% ipython --no-banner

In [1]: import numpy as np

In [2]: import numpy.linalg as la

In [3]: np.set_printoptions(precision=1, suppress=True, linewidth=100, floatmode="fixed")

In [4]: rnd = lambda a: np.round(a, 1) + 0

In [5]: K = np.load("arr.npy")

In [6]: K
Out[6]: 
array([[-20,   5,  -4],
       [ -1,  32,   1],
       [  4,   0,  10]])

In [7]: Q, evecs = la.qr(K[:, :2])[0], la.qr(K[:, 2:])[0]

In [8]: sigma = la.svd(Q.T @ evecs, compute_uv=False)

In [9]: rnd(la.norm(Q @ Q.T - evecs @ evecs.T, 2))
Out[9]: np.float64(1.0)

In [10]: rnd(np.degrees(np.arccos(sigma.clip(0, 1))))
Out[10]: array([56.1])

In [11]: (sigma > 0.9).sum()
Out[11]: np.int64(0)

In [12]: F = np.array([[4, 5, 5], [5, 4, 5], [5, 5, 4]])

In [13]: F
Out[13]: 
array([[4, 5, 5],
       [5, 4, 5],
       [5, 5, 4]])

In [14]: # equal to its transpose

In [15]: round(np.log10(la.cond(F)))
Out[15]: 1

In [16]: rnd(la.norm(F, 2) / la.norm(F))
Out[16]: np.float64(1.0)

In [17]: np.argsort(-la.norm(F, axis=0).round(6), kind="stable")[:3]
Out[17]: array([0, 1, 2])

In [18]: [round(float(x), 1) for x in la.svd(F, compute_uv=False)[:3]]
Out[18]: [14.0, 1.0, 1.0]

In [19]: J = np.load("case9.npy")

In [20]: J
Out[20]: 
array([[3.0, 1.0, 0.0],
       [0.0, 3.0, 1.0],
       [0.0, 0.0, 3.0]])

In [21]: # triangular, det is the product of the diagonal

In [22]: rng = np.random.default_rng(3889)

In [23]: z = rng.permutation(3)

In [24]: z
Out[24]: array([0, 1, 2])

In [25]: B = J[z][:, z]

In [26]: rnd(la.det(B)), rnd(la.det(J[z]))
Out[26]: (np.float64(27.0), np.float64(27.0))

In [27]: np.diag(B)
Out[27]: array([3.0, 3.0, 3.0])

In [28]: np.trace(B)
Out[28]: np.float64(9.0)

In [29]: z = rng.permutation(3)

In [30]: B = J[:, z] * rng.choice([-1, 1], 3)

In [31]: B
Out[31]: 
array([[-1.0, -0.0,  3.0],
       [-3.0, -1.0,  0.0],
       [-0.0, -3.0,  0.0]])

In [32]: left, _, VT = la.svd(J.T @ B)

In [33]: rnd(left @ VT)
Out[33]: 
array([[ 0.0,  0.0,  1.0],
       [-1.0,  0.0,  0.0],
       [ 0.0, -1.0,  0.0]])

In [34]: z
Out[34]: array([1, 2, 0])

In [35]: rnd(la.lstsq(J, B)[0])
Out[35]: 
array([[ 0.0,  0.0,  1.0],
       [-1.0,  0.0,  0.0],
       [ 0.0, -1.0,  0.0]])

In [36]: B = J / la.norm(J, axis=1, keepdims=True)

In [37]: G = B @ B.T

In [38]: rnd(G)
Out[38]: 
array([[1.0, 0.3, 0.0],
       [0.3, 1.0, 0.3],
       [0.0, 0.3, 1.0]])

In [39]: (np.abs(G) > 0.9).astype(int)
Out[39]: 
array([[1, 0, 0],
       [0, 1, 0],
       [0, 0, 1]])

In [40]: np.argwhere(np.triu(np.abs(G) > 0.95, 1))
Out[40]: array([], shape=(0, 2), dtype=int64)

In [41]: z = rng.permutation(3)

In [42]: z
Out[42]: array([0, 1, 2])

In [43]: B = G[z][:, z]

In [44]: np.trace(B)
Out[44]: np.float64(3.0)

In [45]: rnd(np.sort(np.abs(la.eigvals(B))))
Out[45]: array([0.6, 1.0, 1.4])

In [46]: rnd(np.diag(B))
Out[46]: array([1.0, 1.0, 1.0])

In [47]: np.allclose(B, G)
Out[47]: True

In [48]: B = np.array([[0, 0], [1, -2], [1, 0]])

In [49]: np.einsum("ij->j", J)
Out[49]: array([3.0, 4.0, 4.0])

In [50]: np.vstack([J, B.T]).shape
Out[50]: (5, 3)

In [51]: B.T @ J.T
Out[51]: 
array([[ 1.0,  4.0,  3.0],
       [-2.0, -6.0,  0.0]])

In [52]: np.einsum("ik,kj->ji", J, B)
Out[52]: 
array([[ 1.0,  4.0,  3.0],
       [-2.0, -6.0,  0.0]])

In [53]: np.einsum("ij,ij->", J, B)
ValueError: operands could not be broadcast together with remapped shapes [original->remapped]: (3,3)->(3,3) (3,2)->(3,2) 


In [54]: np.einsum("ij,ij->i", J, J)
Out[54]: array([10.0, 10.0,  9.0])

In [55]: mat = np.array([[-3.0, 1.0, 0.0, 0.0, 0.0, 0.0],
    ...:     [0.0, -3.0, 1.0, 0.0, 0.0, 0.0],
    ...:     [0.0, 0.0, -3.0, 1.0, 0.0, 0.0],
    ...:     [0.0, 0.0, 0.0, -3.0, 1.0, 0.0],
    ...:     [0.0, 0.0, 0.0, 0.0, -3.0, 1.0],
    ...:     [0.0, 0.0, 0.0, 0.0, 0.0, -3.0]])

In [56]: W = np.array([[1, 0], [2, 1], [0, 1], [1, 2], [1, 2], [1, 1]])

In [57]: beta = np.array([-2, 2])

In [58]: H = np.maximum(mat @ W + beta, 0)

In [59]: (H > 0).astype(int)
Out[59]: 
array([[0, 1],
       [0, 0],
       [0, 1],
       [0, 0],
       [0, 0],
       [0, 0]])

In [60]: H
Out[60]: 
array([[0.0, 3.0],
       [0.0, 0.0],
       [0.0, 1.0],
       [0.0, 0.0],
       [0.0, 0.0],
       [0.0, 0.0]])

In [61]: W2 = np.array([[0, -2], [3, 2]])

In [62]: (H @ W2).round(6).argmax(axis=1)
Out[62]: array([0, 0, 0, 0, 0, 0])

In [63]: np.prod(np.diag(mat)), rnd(la.det(mat))
Out[63]: (np.float64(729.0), np.float64(729.0))

In [64]: [int(la.matrix_rank(la.matrix_power(mat, p))) for p in range(1, 7)]
Out[64]: [6, 6, 6, 6, 6, 6]

In [65]: la.matrix_rank(mat - mat[0, 0] * np.eye(6))
Out[65]: np.int64(5)

In [66]: x = np.array([0, 3, 1, 6, 6, 0])

In [67]: target = mat @ x

In [68]: target
Out[68]: array([  3.0,  -8.0,   3.0, -12.0, -18.0,   0.0])

In [69]: rnd(la.solve(mat, target))
Out[69]: array([0.0, 3.0, 1.0, 6.0, 6.0, 0.0])

In [70]: rnd(la.solve(mat, mat[:, 4]))
Out[70]: array([0.0, 0.0, 0.0, 0.0, 1.0, 0.0])

In [71]: rnd(la.solve(mat.T, mat[2]))
Out[71]: array([0.0, 0.0, 1.0, 0.0, 0.0, 0.0])

In [72]: rnd(la.solve(mat, target + mat[:, 3]))
Out[72]: array([0.0, 3.0, 1.0, 7.0, 6.0, 0.0])
